$ python -q
>>> import numpy as np
>>> import numpy.linalg as la
>>> np.set_printoptions(precision=1, suppress=True, linewidth=200, floatmode="fixed")
>>> W0 = np.loadtxt("arr.csv", delimiter=",")
>>> print(W0)
[[21.0 26.0  0.0  0.0 40.0 17.0  0.0]
 [ 0.0  0.0 36.0 10.0  0.0  0.0 26.0]
 [21.0 26.0  0.0  0.0 40.0 17.0  0.0]
 [ 0.0  0.0 18.0  6.0  0.0  0.0 14.0]
 [ 9.0 11.0  0.0  0.0 16.0  8.0  0.0]
 [ 1.0  1.0  0.0  2.0  0.0  2.0  2.0]
 [ 1.0  1.0  0.0  2.0  0.0  2.0  2.0]
 [ 0.0  0.0 18.0  6.0  0.0  0.0 14.0]
 [33.0 41.0  0.0  0.0 64.0 26.0  0.0]
 [ 0.0  0.0 18.0  6.0  0.0  0.0 14.0]]
>>> # row 2 repeats row 0
>>> vec = np.array([0, 2, 8, 2, -8, 0, -7])
>>> a = np.maximum(W0 @ vec, 0)
>>> print(np.maximum(W0 @ vec, 0) - np.maximum(-W0 @ vec, 0))
[-268.0  126.0 -268.0   58.0 -106.0   -8.0   -8.0   58.0 -430.0   58.0]
>>> print(W0.T @ a)
[   0.0    0.0 7668.0 2304.0    0.0    0.0 5712.0]
>>> print(W0 * (a > 1e-9)[:, None])
[[ 0.0  0.0  0.0  0.0  0.0  0.0  0.0]
 [ 0.0  0.0 36.0 10.0  0.0  0.0 26.0]
 [ 0.0  0.0  0.0  0.0  0.0  0.0  0.0]
 [ 0.0  0.0 18.0  6.0  0.0  0.0 14.0]
 [ 0.0  0.0  0.0  0.0  0.0  0.0  0.0]
 [ 0.0  0.0  0.0  0.0  0.0  0.0  0.0]
 [ 0.0  0.0  0.0  0.0  0.0  0.0  0.0]
 [ 0.0  0.0 18.0  6.0  0.0  0.0 14.0]
 [ 0.0  0.0  0.0  0.0  0.0  0.0  0.0]
 [ 0.0  0.0 18.0  6.0  0.0  0.0 14.0]]
>>> left, sigma, VT = la.svd(W0)
>>> print(np.argmax(sigma[:-1] / (sigma[1:] + 1e-6)) + 1)
4
>>> print(sigma.round(1) + 0)
[118.7  61.2   4.5   1.5   0.0   0.0   0.0]
>>> B = left[:, :4] @ np.diag(sigma[:4]) @ VT[:4]
>>> print(round(float(la.norm(W0 - B) / la.norm(W0)), 1))
0.0
>>> print(B.round(1) + 0)
[[21.0 26.0  0.0  0.0 40.0 17.0  0.0]
 [ 0.0  0.0 36.0 10.0  0.0  0.0 26.0]
 [21.0 26.0  0.0  0.0 40.0 17.0  0.0]
 [ 0.0  0.0 18.0  6.0  0.0  0.0 14.0]
 [ 9.0 11.0  0.0  0.0 16.0  8.0  0.0]
 [ 1.0  1.0  0.0  2.0  0.0  2.0  2.0]
 [ 1.0  1.0  0.0  2.0  0.0  2.0  2.0]
 [ 0.0  0.0 18.0  6.0  0.0  0.0 14.0]
 [33.0 41.0  0.0  0.0 64.0 26.0  0.0]
 [ 0.0  0.0 18.0  6.0  0.0  0.0 14.0]]
>>> print(la.matrix_rank(W0, rtol=0.05))
2
>>> print(la.matrix_rank(W0, rtol=0.1))
2
>>> print(la.cond(W0) > 100)
True
>>> rk = la.matrix_rank(W0)
>>> print(rk)
4
>>> null = la.svd(W0)[2][rk:].T
>>> print(np.round(null @ null.T, 1) + 0)
[[ 0.8 -0.2  0.0  0.0 -0.2 -0.3  0.0]
 [-0.2  0.8  0.0  0.0 -0.3 -0.3  0.0]
 [ 0.0  0.0  0.1  0.2  0.0  0.0 -0.2]
 [ 0.0  0.0  0.2  0.5  0.0  0.0 -0.5]
 [-0.2 -0.3  0.0  0.0  0.2  0.2  0.0]
 [-0.3 -0.3  0.0  0.0  0.2  0.3  0.0]
 [ 0.0  0.0 -0.2 -0.5  0.0  0.0  0.5]]
>>> print(null.shape)
(7, 3)
>>> print(np.round(W0 @ la.pinv(W0) @ W0, 1) + 0)
[[21.0 26.0  0.0  0.0 40.0 17.0  0.0]
 [ 0.0  0.0 36.0 10.0  0.0  0.0 26.0]
 [21.0 26.0  0.0  0.0 40.0 17.0  0.0]
 [ 0.0  0.0 18.0  6.0  0.0  0.0 14.0]
 [ 9.0 11.0  0.0  0.0 16.0  8.0  0.0]
 [ 1.0  1.0  0.0  2.0  0.0  2.0  2.0]
 [ 1.0  1.0  0.0  2.0  0.0  2.0  2.0]
 [ 0.0  0.0 18.0  6.0  0.0  0.0 14.0]
 [33.0 41.0  0.0  0.0 64.0 26.0  0.0]
 [ 0.0  0.0 18.0  6.0  0.0  0.0 14.0]]
>>> print(la.lstsq(W0[:-1].T, W0[-1])[2])
4
>>> print(np.allclose(W0[:-1].T @ la.lstsq(W0[:-1].T, W0[-1])[0], W0[-1]))
True
>>> J = np.array([[0, 0, -2, 3, -3],
...     [-3, 2, -2, 1, -1],
...     [1, 2, 1, 1, 2],
...     [1, 2, 0, 3, 3]])
>>> J[:, 4] = 3 * J[:, 2]
>>> print(J)
[[ 0  0 -2  3 -6]
 [-3  2 -2  1 -6]
 [ 1  2  1  1  3]
 [ 1  2  0  3  0]]
>>> left, sigma, VT = la.svd(J)
>>> print(np.argmax(sigma[:-1] / (sigma[1:] + 1e-6)) + 1)
3
>>> B = left[:, :3] @ np.diag(sigma[:3]) @ VT[:3]
>>> print(round(la.norm(J - B) / la.norm(J), 1))
0.0
>>> print(round(la.norm(J - B, 2), 1), np.round(sigma[3], 1))
0.2 0.2
>>> print(la.matrix_rank(B))
3
>>> print(la.matrix_rank(J, rtol=0.05))
3
>>> M = np.load("block3.npy")
>>> print(M)
[[ 1.0  0.0  0.0  0.0  0.0  0.0]
 [ 0.0  1.0  0.0  0.0  0.0  0.0]
 [ 0.0  0.0 -0.2  0.0  0.0  1.0]
 [ 0.0  0.0  0.0  1.0  0.0  0.0]
 [ 0.0  0.0  0.0  0.0  1.0  0.0]
 [ 0.0  0.0 -1.0  0.0  0.0 -0.2]]
>>> # 5 blocks once reordered
>>> rng = np.random.default_rng(89618)
>>> z = rng.permutation(6)
>>> print(z)
[5 0 1 3 4 2]
>>> B = M[z][:, z]
>>> print(round(np.trace(B), 1))
3.7
>>> print(round(float(la.det(B)), 1), round(la.det(M[z]), 1))
1.0 -1.0
>>> print(B)
[[-0.2  0.0  0.0  0.0  0.0 -1.0]
 [ 0.0  1.0  0.0  0.0  0.0  0.0]
 [ 0.0  0.0  1.0  0.0  0.0  0.0]
 [ 0.0  0.0  0.0  1.0  0.0  0.0]
 [ 0.0  0.0  0.0  0.0  1.0  0.0]
 [ 1.0  0.0  0.0  0.0  0.0 -0.2]]
>>> print(np.sort(np.abs(la.eigvals(B))))
[1.0 1.0 1.0 1.0 1.0 1.0]
>>> def softmax(z):
...     e = np.exp(z - z.max(axis=-1, keepdims=True))
...     return e / e.sum(axis=-1, keepdims=True)
... 
>>> print(softmax(B).sum(axis=1))
[1.0 1.0 1.0 1.0 1.0 1.0]
>>> print(softmax(B[0]))
[0.2 0.2 0.2 0.2 0.2 0.1]
>>> print(softmax(B[0] + -1))
[0.2 0.2 0.2 0.2 0.2 0.1]
>>> att = B @ B.T / np.sqrt(6)
>>> print(softmax(att + np.triu(np.full(att.shape, -np.inf), 1)))
[[1.0 0.0 0.0 0.0 0.0 0.0]
 [0.4 0.6 0.0 0.0 0.0 0.0]
 [0.3 0.3 0.4 0.0 0.0 0.0]
 [0.2 0.2 0.2 0.3 0.0 0.0]
 [0.2 0.2 0.2 0.2 0.3 0.0]
 [0.2 0.2 0.2 0.2 0.2 0.2]]
>>> print(softmax(att).round(6).argmax(axis=1))
[0 1 2 3 4 5]
>>> print(softmax(att))
[[0.2 0.2 0.2 0.2 0.2 0.2]
 [0.2 0.2 0.2 0.2 0.2 0.2]
 [0.2 0.2 0.2 0.2 0.2 0.2]
 [0.2 0.2 0.2 0.2 0.2 0.2]
 [0.2 0.2 0.2 0.2 0.2 0.2]
 [0.2 0.2 0.2 0.2 0.2 0.2]]
>>> vec = np.array([3, 0, -2, 1, 1, -1])
>>> target = M @ vec
>>> print(target)
[ 3.0  0.0 -0.6  1.0  1.0  2.1]
>>> print(la.solve(M, -2 * target))
[-6.0  0.0  4.0 -2.0 -2.0  2.0]
>>> X = np.load("run16.npy")
>>> print(X)
[[-0.2  5.1  1.0  2.1 -0.1]
 [-0.5 -4.4  1.4  0.7  0.2]
 [-0.2 -2.1 -1.7  1.5  0.4]
 [-1.0 -2.4 -3.3 -1.3  0.1]
 [ 0.2 -4.8 -2.4  1.2 -0.1]
 [-0.1 -2.2  1.1 -1.4  0.0]
 [ 0.1 -0.2 -1.6 -1.0 -0.9]
 [ 0.0  7.3 -1.6  1.0 -0.3]
 [-0.2 -1.0  0.2  1.4 -0.1]
 [-0.1 -1.9  2.3  0.5 -0.4]
 [ 0.2 -5.9 -0.6 -1.1 -0.3]
 [-0.6  4.1 -3.5  0.7 -0.3]
 [ 0.9  5.2 -0.1  0.1 -0.4]
 [ 0.3 -5.9  1.3  0.7  0.4]
 [-0.7 -2.0 -2.0  1.8 -0.7]
 [ 0.8 -8.7 -0.7  0.7 -0.4]
 [-0.5 -5.3  2.8  0.9  0.3]
 [-0.1  0.3  2.2 -0.9  0.0]
 [-1.3  9.2  2.6 -0.1  0.2]
 [-0.3 -0.4 -3.0  1.2  0.4]]
>>> dist = la.norm(X[:, None] - X[None], axis=-1)
>>> print(la.matrix_rank(dist ** 2))
7
>>> print(dist[14])
[ 7.8  4.4  1.3  3.5  3.1  4.6  3.5  9.4  2.6  4.5  5.2  6.4  7.8  5.4  0.0  7.1  6.0  5.6 12.3  2.3]
>>> print(la.norm(X, axis=1))
[5.6 4.7 3.1 4.4 5.5 2.8 2.1 7.5 1.7 3.1 6.0 5.5 5.3 6.1 3.5 8.8 6.1 2.4 9.7 3.3]
>>> print(np.unravel_index(dist.round(6).argmax(), dist.shape))
(np.int64(15), np.int64(18))
>>> print(dist.mean(axis=1).argmax())
18
